% python3 -q
>>> import numpy as np
>>> from numpy import linalg as LA
>>> np.set_printoptions(precision=2, suppress=True, linewidth=200, floatmode="fixed")
>>> K = np.array([[1.57, 13.44, -13.37],
...     [-2.55, 6.36, -5.54],
...     [-1.06, 0.43, 0.09],
...     [-0.32, 0.11, 0.08],
...     [0.22, -0.07, -0.09],
...     [0.65, -0.23, -0.43],
...     [0.74, -0.29, -0.61],
...     [0.75, -0.37, -0.86],
...     [0.16, -0.65, -1.53],
...     [-0.03, -0.71, -1.64],
...     [-2.31, -1.37, -2.29],
...     [-4.64, -2.02, -2.54],
...     [-6.04, -2.42, -2.61],
...     [-6.5, -2.55, -2.62],
...     [-8.16, -3.03, -2.63],
...     [-15.28, -5.16, -2.26]])
>>> U, sigma, Vh = LA.svd(K, full_matrices=False)
>>> U.shape, sigma.shape, Vh.shape
((16, 3), (3,), (3, 3))
>>> sigma / sigma[0]
array([1.00, 0.90, 0.18])
>>> np.cumsum(sigma ** 2) / np.sum(sigma ** 2)
array([0.54, 0.98, 1.00])
>>> sigma
array([22.68, 20.40,  4.09])
>>> np.allclose(U * sigma @ Vh, K)
True
>>> np.round(U.T @ K @ Vh.T, 2) + 0
array([[22.68,  0.00,  0.00],
       [ 0.00, 20.40,  0.00],
       [ 0.00,  0.00,  4.09]])
>>> np.abs(Vh[0])
array([0.82, 0.57, 0.07])
>>> M = np.load("layer19.npy")
>>> M
array([[ 1,  1,  0,  0],
       [ 2,  2, -2,  1],
       [ 2, -1, -1,  1],
       [ 2,  1,  1,  2]])
>>> t3 = np.stack([M, 5 * M, M[::-1]])
>>> np.einsum("bij,cij->bc", t3, t3)
array([[ 32, 160,  16],
       [160, 800,  80],
       [ 16,  80,  32]])
>>> LA.matrix_rank(t3.reshape(3, -1))
np.int64(2)
>>> t3.shape
(3, 4, 4)
>>> (t3 @ M.T).shape
(3, 4, 4)
>>> LA.norm(t3, axis=(1, 2))
array([ 5.66, 28.28,  5.66])
>>> x = np.array([1, 1, -2, -2])
>>> target = M @ x
>>> c, lr = np.zeros(4), 1 / LA.norm(M, 2) ** 2
>>> for i in range(12):
...     c -= lr * M.T @ (M @ c - target)
...     if i % 2 == 0: print(i, round(LA.norm(M @ c - target), 2))
... 
0 4.72
2 2.8
4 1.76
6 1.22
8 0.97
10 0.85
>>> c
array([ 0.28,  0.98, -2.27, -0.98])
>>> q = M.astype(float).copy()
>>> for j in range(4):
...     q[:, j] -= q[:, :j] @ (q[:, :j].T @ q[:, j])
...     q[:, j] /= LA.norm(q[:, j])
... 
>>> q
array([[ 0.28,  0.27,  0.17, -0.91],
       [ 0.55,  0.55, -0.59,  0.23],
       [ 0.55, -0.79, -0.25, -0.11],
       [ 0.55,  0.10,  0.75,  0.34]])
>>> P = np.triu(np.array([[1, 2, 6, 4], [6, 9, 0, 2], [3, 7, 8, 8], [5, 1, 3, 9]]), 1) + np.eye(4)
>>> B = P @ M @ LA.inv(P)
>>> np.round(LA.det(B), 2)
np.float64(-14.0)
>>> np.trace(B), np.trace(M)
(np.float64(4.0), np.int64(4))
>>> LA.matrix_rank(B)
np.int64(4)
>>> B
array([[  25.00,  -47.00, -156.00, 1258.00],
       [   6.00,   -8.00,  -36.00,  285.00],
       [  18.00,  -29.00, -101.00,  811.00],
       [   2.00,   -3.00,  -11.00,   88.00]])
>>> P @ M - M @ P
array([[ 24.00,   0.00, -12.00,  10.00],
       [  4.00,  -2.00, -10.00,   8.00],
       [ 16.00,   4.00,  -4.00,  18.00],
       [  0.00,  -4.00, -12.00, -18.00]])
>>> data = np.array([[0.05, -11.96, 0.09],
...     [0.03, -20.91, 0.06],
...     [0.07, -12.07, -0.02],
...     [-0.01, 17.99, -0.04],
...     [-0.03, 17.99, -0.03]])
>>> data
array([[  0.05, -11.96,   0.09],
       [  0.03, -20.91,   0.06],
       [  0.07, -12.07,  -0.02],
       [ -0.01,  17.99,  -0.04],
       [ -0.03,  17.99,  -0.03]])
>>> f, g = data[0], data[3]
>>> round(f @ g, 2)
np.float64(-215.16)
>>> np.round(f @ f, 2)
np.float64(143.05)
>>> pr = (f @ g) / (f @ f) * f
>>> np.round(np.outer(f, g), 2) + 0
array([[   0.00,    0.90,    0.00],
       [   0.12, -215.16,    0.48],
       [   0.00,    1.62,    0.00]])
>>> round(float((g - pr) @ f), 2)
0.0
>>> P = data @ LA.solve(data.T @ data, data.T)
>>> round(float(np.trace(P)), 2)
3.0
>>> np.allclose(P @ P, P)
True
>>> data - data[0]
array([[ 0.00,  0.00,  0.00],
       [-0.02, -8.95, -0.03],
       [ 0.02, -0.11, -0.11],
       [-0.06, 29.95, -0.13],
       [-0.08, 29.95, -0.12]])
>>> data.sum(axis=0)
array([ 0.11, -8.96,  0.06])
>>> data[5]
Traceback (most recent call last):
  File "<python-input-48>", line 1, in <module>
    data[5]
    ~~~~^^^
IndexError: index 5 is out of bounds for axis 0 with size 5
>>> np.abs(data).max()
np.float64(20.91)
>>> LA.rank(data)
Traceback (most recent call last):
  File "<python-input-50>", line 1, in <module>
    LA.rank(data)
    ^^^^^^^
AttributeError: module 'numpy.linalg' has no attribute 'rank'
>>> np.diff(data, axis=0)
array([[-0.02, -8.95, -0.03],
       [ 0.04,  8.84, -0.08],
       [-0.08, 30.06, -0.02],
       [-0.02,  0.00,  0.01]])
>>> LA.svd(data, compute_uv=False)
array([37.06,  0.08,  0.06])
>>> q = data.astype(float).copy()
>>> for j in range(3):
...     q[:, j] -= q[:, :j] @ (q[:, :j].T @ q[:, j])
...     q[:, j] /= LA.norm(q[:, j])
... 
>>> np.round(q.T @ data, 2) + 0
array([[  0.10, -28.93,   0.06],
       [  0.00,  23.16,  -0.06],
       [  0.00,   0.00,   0.08]])
>>> q
array([[ 0.52,  0.13,  0.82],
       [ 0.31, -0.51,  0.09],
       [ 0.73,  0.39, -0.53],
       [-0.10,  0.65,  0.10],
       [-0.31,  0.39,  0.19]])
>>> np.round(q.T @ q, 2) + 0
array([[1.00, 0.00, 0.00],
       [0.00, 1.00, 0.00],
       [0.00, 0.00, 1.00]])
